% ipython --no-banner

In [1]: import numpy as np

In [2]: np.set_printoptions(precision=2, suppress=True, linewidth=160)

In [3]: arr = np.load("test4.npy")

In [4]: arr
Out[4]: 
array([[0, 0, 0, 0, 0, 0, 0, 0, 0, 0, 1],
       [0, 1, 0, 0, 0, 0, 0, 0, 0, 0, 0],
       [0, 0, 0, 1, 0, 0, 0, 0, 0, 0, 0],
       [0, 0, 0, 0, 0, 0, 0, 0, 1, 0, 0],
       [1, 0, 0, 0, 0, 0, 0, 0, 0, 0, 0],
       [0, 0, 0, 0, 0, 0, 0, 0, 0, 1, 0],
       [0, 0, 0, 0, 0, 1, 0, 0, 0, 0, 0],
       [0, 0, 0, 0, 1, 0, 0, 0, 0, 0, 0],
       [0, 0, 0, 0, 0, 0, 1, 0, 0, 0, 0],
       [0, 0, 0, 0, 0, 0, 0, 1, 0, 0, 0],
       [0, 0, 1, 0, 0, 0, 0, 0, 0, 0, 0]])

In [5]: # 2 groups of indices that never mix

In [6]: x = np.array([2, 3, 0, 2, 3, 1, 4, 2, 1, 2, 0])

In [7]: 11 - np.linalg.matrix_rank(arr - np.eye(11), tol=1e-8)
Out[7]: np.int64(2)

In [8]: [p for p in range(1, 25) if np.allclose(np.linalg.matrix_power(arr, p), np.eye(11))]
Out[8]: [10, 20]

In [9]: np.abs(np.linalg.eigvals(arr))
Out[9]: array([1., 1., 1., 1., 1., 1., 1., 1., 1., 1., 1.])

In [10]: round(float(np.linalg.norm(x)), 2), round(float(np.linalg.norm(arr @ x)), 2)
Out[10]: (7.21, 7.21)

In [11]: arr @ np.ones(11)
Out[11]: array([1., 1., 1., 1., 1., 1., 1., 1., 1., 1., 1.])

In [12]: np.sort(np.abs(np.linalg.eigvals(arr)))[::-1]
Out[12]: array([1., 1., 1., 1., 1., 1., 1., 1., 1., 1., 1.])

In [13]: arr.sum(axis=1)
Out[13]: array([1, 1, 1, 1, 1, 1, 1, 1, 1, 1, 1])

In [14]: p = np.eye(11)[2]

In [15]: for _ in range(3):
    ...:     p = p @ arr
    ...:     print(p.round(2))
    ...: 
[0. 0. 0. 1. 0. 0. 0. 0. 0. 0. 0.]
[0. 0. 0. 0. 0. 0. 0. 0. 1. 0. 0.]
[0. 0. 0. 0. 0. 0. 1. 0. 0. 0. 0.]

In [16]: x = np.array([2, 1, 3, 1, 3, 1, 2, 0, 2, 3, 0])

In [17]: target = arr @ x

In [18]: b, lr = np.zeros(11), 1 / np.linalg.norm(arr, 2) ** 2

In [19]: for i in range(4):
    ...:     b -= lr * arr.T @ (arr @ b - target)
    ...:     if i % 1 == 0: print(i, round(np.linalg.norm(arr @ b - target), 2))
    ...: 
0 0.0
1 0.0
2 0.0
3 0.0

In [20]: round(float(np.linalg.cond(arr)), 2)
Out[20]: 1.0

In [21]: q, evecs = np.linalg.qr(arr[:, :8])[0], np.linalg.qr(arr[:, 8:])[0]

In [22]: sv = np.linalg.svd(q.T @ evecs, compute_uv=False)

In [23]: sv
Out[23]: array([0., 0., 0.])

In [24]: (sv > 0.9).sum()
Out[24]: np.int64(0)

In [25]: np.degrees(np.arccos(sv.clip(0, 1)))
Out[25]: array([90., 90., 90.])
